$ python3 -q
>>> import numpy as np
>>> np.set_printoptions(precision=2, suppress=True, linewidth=120, legacy="1.25")
>>> def rd(a):
...     return np.round(a, 2) + 0
... 
>>> X = np.array([[0.0, 0.0, 0.0, 0.0, 0.0, 0.0, 0.0, -2.0],
...     [0.0, 0.0, 0.0, 0.0, 0.0, 0.0, 0.0, -1.0],
...     [0.0, 0.0, 0.0, 0.0, 0.0, 0.0, 0.0, 2.0],
...     [0.0, 0.0, 0.0, 0.0, 0.0, 0.0, 0.0, 1.0],
...     [0.0, 0.0, 0.0, 0.0, 0.0, 0.0, 0.0, -1.0],
...     [0.0, 0.0, 0.0, 0.0, 0.0, 0.0, 0.0, -2.0],
...     [0.0, 0.0, 0.0, 0.0, 0.0, 0.0, 0.0, -2.0],
...     [-2.0, -1.0, 2.0, 1.0, -1.0, -2.0, -2.0, 0.0]])
>>> Uu, sv, VT = np.linalg.svd(X)
>>> vecs = VT[:(sv > 1e-8).sum()]
>>> rng = np.random.default_rng(33)
>>> x0 = X[2] + -3 * X[6] + rng.integers(2) * np.eye(8)[2]
>>> x0
array([0., 0., 1., 0., 0., 0., 0., 8.])
>>> np.linalg.matrix_rank(np.vstack([X, x0]))
3
>>> B = X / np.sqrt((X ** 2).mean(axis=1, keepdims=True))
>>> rd(np.linalg.norm(B, axis=1))
array([2.83, 2.83, 2.83, 2.83, 2.83, 2.83, 2.83, 2.83])
>>> rd(B[3])
array([0.  , 0.  , 0.  , 0.  , 0.  , 0.  , 0.  , 2.83])
>>> np.linalg.matrix_rank(B) == np.linalg.matrix_rank(X)
True
>>> np.all(np.linalg.eigvalsh(X) > 0)
False
>>> try:
...     np.linalg.cholesky(X)
... except np.linalg.LinAlgError as e:
...     print("failed:", e)
... 
failed: Matrix is not positive definite
>>> arr = np.loadtxt("a.csv", delimiter=",")
>>> rd(arr)
array([[ 0.32, -0.11,  0.32,  0.32],
       [-0.11,  0.04, -0.11, -0.11],
       [ 0.32, -0.11,  0.32,  0.32],
       [ 0.32, -0.11,  0.32,  0.32]])
>>> evals, vecs = np.linalg.eigh(arr)
>>> rd(np.abs(vecs[:, -1]))
array([0.57, 0.19, 0.57, 0.57])
>>> rd(vecs.T @ arr @ vecs)
array([[0., 0., 0., 0.],
       [0., 0., 0., 0.],
       [0., 0., 0., 0.],
       [0., 0., 0., 1.]])
>>> (evals > 1e-8).sum(), (evals < -1e-8).sum()
(1, 0)
>>> rd(evals.sum()), np.trace(arr)
(1.0, 1.0)
>>> rd(np.linalg.eigvalsh(arr @ arr))
array([0., 0., 0., 1.])
